$ python3 -q
>>> import numpy as np
>>> np.set_printoptions(precision=2, suppress=True, linewidth=160, legacy="1.25")
>>> def rnd(a):
...     return np.round(a, 2) + 0
... 
>>> arr = np.loadtxt("test19.csv", delimiter=",")
>>> arr
array([[  0.,  -1.,  -2.,  -2.,   1.,   0.,   0.,   0.,   2.,   0.],
       [ -1.,   1.,   0.,  -4.,   2.,   0.,   0.,   1.,   0.,   2.],
       [ -2.,   1.,   0.,  -5.,   4.,   0.,  -2.,   2.,   2.,   4.],
       [ -1.,   3.,   1.,  -4.,   4.,  -2.,  -2.,   2.,   3.,   5.],
       [ -2.,   4.,   3.,  -5.,   4.,  -3.,  -4.,   1.,   5.,   5.],
       [  0.,   3.,   1.,  -5.,   4.,  -1.,  -2.,  -1.,   3.,   6.],
       [ -2.,   3.,  -1.,  -6.,   3.,  -1.,  -1.,   0.,   5.,   7.],
       [ -3.,   3.,  -2.,  -5.,   3.,   0.,   0.,   0.,   7.,   8.],
       [ -1.,   1.,  -4.,  -4.,   5.,   1.,  -1.,  -1.,   8.,   9.],
       [  1.,   1.,  -6.,  -3.,   4.,   2.,  -3.,   1.,   6.,  11.],
       [  3.,   3.,  -5.,  -2.,   3.,   4.,  -3.,   0.,   6.,  13.],
       [  4.,   2.,  -5.,  -3.,   3.,   4.,  -4.,   1.,   6.,  14.],
       [  3.,   2.,  -7.,  -4.,   4.,   2.,  -3.,   3.,   5.,  15.],
       [  5.,   1.,  -9.,  -6.,   3.,   3.,  -2.,   4.,   3.,  13.],
       [  7.,   2.,  -9.,  -7.,   4.,   3.,  -4.,   3.,   2.,  12.],
       [  9.,   2.,  -7.,  -7.,   3.,   5.,  -6.,   2.,   3.,  11.],
       [  8.,   4.,  -5.,  -9.,   4.,   5.,  -7.,   3.,   2.,   9.],
       [  6.,   5.,  -6., -10.,   2.,   4.,  -9.,   1.,   2.,   7.],
       [  7.,   4.,  -4., -11.,   3.,   2.,  -9.,   0.,   2.,   9.],
       [  7.,   6.,  -4., -10.,   5.,   3.,  -7.,   2.,   0.,  10.],
       [  9.,   5.,  -2.,  -8.,   6.,   5.,  -5.,   4.,  -2.,  12.],
       [  9.,   6.,  -1.,  -6.,   4.,   4.,  -3.,   5.,  -2.,  11.],
       [  8.,   8.,   1.,  -4.,   6.,   2.,  -2.,   5.,  -4.,  12.],
       [ 10.,   8.,   1.,  -4.,   4.,   0.,   0.,   3.,  -4.,  14.],
       [ 12.,   9.,   1.,  -6.,   6.,   2.,  -2.,   3.,  -6.,  15.],
       [ 14.,   7.,  -1.,  -7.,   6.,   0.,  -1.,   3.,  -6.,  15.],
       [ 15.,   5.,  -3.,  -6.,   7.,   2.,  -3.,   1.,  -6.,  17.],
       [ 17.,   5.,  -5.,  -8.,   7.,   4.,  -3.,  -1.,  -7.,  16.],
       [ 18.,   3.,  -7.,  -8.,   9.,   2.,  -1.,  -1.,  -5.,  17.],
       [ 19.,   4.,  -6.,  -9.,   8.,   2.,   1.,   1.,  -6.,  16.],
       [ 17.,   4.,  -6., -11.,  10.,   4.,  -1.,   2.,  -5.,  17.],
       [ 17.,   5.,  -4., -12.,  12.,   5.,  -1.,   3.,  -7.,  18.],
       [ 15.,   7.,  -5., -11.,  14.,   6.,  -3.,   5.,  -7.,  16.],
       [ 15.,   7.,  -4., -13.,  15.,   6.,  -3.,   4.,  -9.,  15.],
       [ 14.,   7.,  -5., -13.,  13.,   7.,  -3.,   3.,  -9.,  16.],
       [ 15.,   8.,  -4., -15.,  13.,   8.,  -1.,   3.,  -7.,  16.]])
>>> f, v = arr[6], arr[27]
>>> f @ v
131.0
>>> f @ f
135.0
>>> pr = (f @ v) / (f @ f) * f
>>> np.linalg.matrix_rank(np.outer(f, v))
1
>>> rnd(pr)
array([-1.94,  2.91, -0.97, -5.82,  2.91, -0.97, -0.97,  0.  ,  4.85,  6.79])
>>> rnd((v - pr) @ f)
0.0
>>> rnd(np.linalg.norm(f + v) ** 2 + np.linalg.norm(f - v) ** 2)
1836.0
>>> np.outer(f, v)
array([[ -34.,  -10.,   10.,   16.,  -14.,   -8.,    6.,    2.,   14.,  -32.],
       [  51.,   15.,  -15.,  -24.,   21.,   12.,   -9.,   -3.,  -21.,   48.],
       [ -17.,   -5.,    5.,    8.,   -7.,   -4.,    3.,    1.,    7.,  -16.],
       [-102.,  -30.,   30.,   48.,  -42.,  -24.,   18.,    6.,   42.,  -96.],
       [  51.,   15.,  -15.,  -24.,   21.,   12.,   -9.,   -3.,  -21.,   48.],
       [ -17.,   -5.,    5.,    8.,   -7.,   -4.,    3.,    1.,    7.,  -16.],
       [ -17.,   -5.,    5.,    8.,   -7.,   -4.,    3.,    1.,    7.,  -16.],
       [   0.,    0.,   -0.,   -0.,    0.,    0.,   -0.,   -0.,   -0.,    0.],
       [  85.,   25.,  -25.,  -40.,   35.,   20.,  -15.,   -5.,  -35.,   80.],
       [ 119.,   35.,  -35.,  -56.,   49.,   28.,  -21.,   -7.,  -49.,  112.]])
>>> rnd(v - pr)
array([ 18.94,   2.09,  -4.03,  -2.18,   4.09,   4.97,  -2.03,  -1.  , -11.85,   9.21])
